$ ipython --no-banner

In [1]: import numpy as np

In [2]: from numpy import linalg as LA

In [3]: np.set_printoptions(precision=2, suppress=True, linewidth=100)

In [4]: mat = np.load("a.npy")

In [5]: mat
Out[5]: 
array([[-1,  0,  1,  2],
       [ 3,  4,  5,  6],
       [ 7,  8,  9, 10],
       [11, 12, 13, 14],
       [15, 16, 17, 18]])

In [6]: x = np.array([0, 1, -2, 0])

In [7]: np.sign((mat @ x).round(6))
Out[7]: array([-1, -1, -1, -1, -1])

In [8]: (mat * x).sum(axis=1)
Out[8]: array([ -2,  -6, -10, -14, -18])

In [9]: mat * x
Out[9]: 
array([[  0,   0,  -2,   0],
       [  0,   4, -10,   0],
       [  0,   8, -18,   0],
       [  0,  12, -26,   0],
       [  0,  16, -34,   0]])

In [10]: mat @ x
Out[10]: array([ -2,  -6, -10, -14, -18])

In [11]: round(float(LA.norm(mat, 2) / LA.norm(mat)), 2)
Out[11]: 1.0

In [12]: W0 = np.maximum(np.array([[2, 2],
    ...:     [0, 1],
    ...:     [2, 1],
    ...:     [2, 2],
    ...:     [0, 1],
    ...:     [1, 0],
    ...:     [1, 2],
    ...:     [2, 0],
    ...:     [1, 2],
    ...:     [1, 0],
    ...:     [1, 1],
    ...:     [2, 0]]) @ np.array([[3, 4, -2, 0, 2], [-4, -1, -4, -2, -3]]) + np.array([-3, -3, 1, -3, 2]), 0)

In [13]: W0
Out[13]: 
array([[0, 3, 0, 0, 0],
       [0, 0, 0, 0, 0],
       [0, 4, 0, 0, 3],
       [0, 3, 0, 0, 0],
       [0, 0, 0, 0, 0],
       [0, 1, 0, 0, 4],
       [0, 0, 0, 0, 0],
       [3, 5, 0, 0, 6],
       [0, 0, 0, 0, 0],
       [0, 1, 0, 0, 4],
       [0, 0, 0, 0, 1],
       [3, 5, 0, 0, 6]])

In [14]: LA.matrix_rank(W0, rtol=0.1)
Out[14]: np.int64(3)

In [15]: M = np.load("dump.npy")

In [16]: M
Out[16]: 
array([[2., 1., 0., 0., 0., 0.],
       [0., 2., 1., 0., 0., 0.],
       [0., 0., 2., 1., 0., 0.],
       [0., 0., 0., 2., 1., 0.],
       [0., 0., 0., 0., 2., 1.],
       [0., 0., 0., 0., 0., 2.]])

In [17]: rk = LA.matrix_rank(W0)

In [18]: rk
Out[18]: np.int64(3)

In [19]: N = LA.svd(W0)[2][rk:].T

In [20]: LA.matrix_rank(W0.T @ W0), LA.matrix_rank(W0 @ W0.T)
Out[20]: (np.int64(3), np.int64(3))

In [21]: N @ N.T
Out[21]: 
array([[0., 0., 0., 0., 0.],
       [0., 0., 0., 0., 0.],
       [0., 0., 1., 0., 0.],
       [0., 0., 0., 1., 0.],
       [0., 0., 0., 0., 0.]])

In [22]: W0 @ N
Out[22]: 
array([[0., 0.],
       [0., 0.],
       [0., 0.],
       [0., 0.],
       [0., 0.],
       [0., 0.],
       [0., 0.],
       [0., 0.],
       [0., 0.],
       [0., 0.],
       [0., 0.],
       [0., 0.]])

In [23]: [int(LA.matrix_rank(np.delete(W0, i, axis=0))) for i in range(12)]
Out[23]: [3, 3, 3, 3, 3, 3, 3, 3, 3, 3, 3, 3]

In [24]: [int(LA.matrix_rank(W0[:, :j + 1])) for j in range(5)]
Out[24]: [1, 2, 2, 2, 3]

In [25]: N.shape
Out[25]: (5, 2)
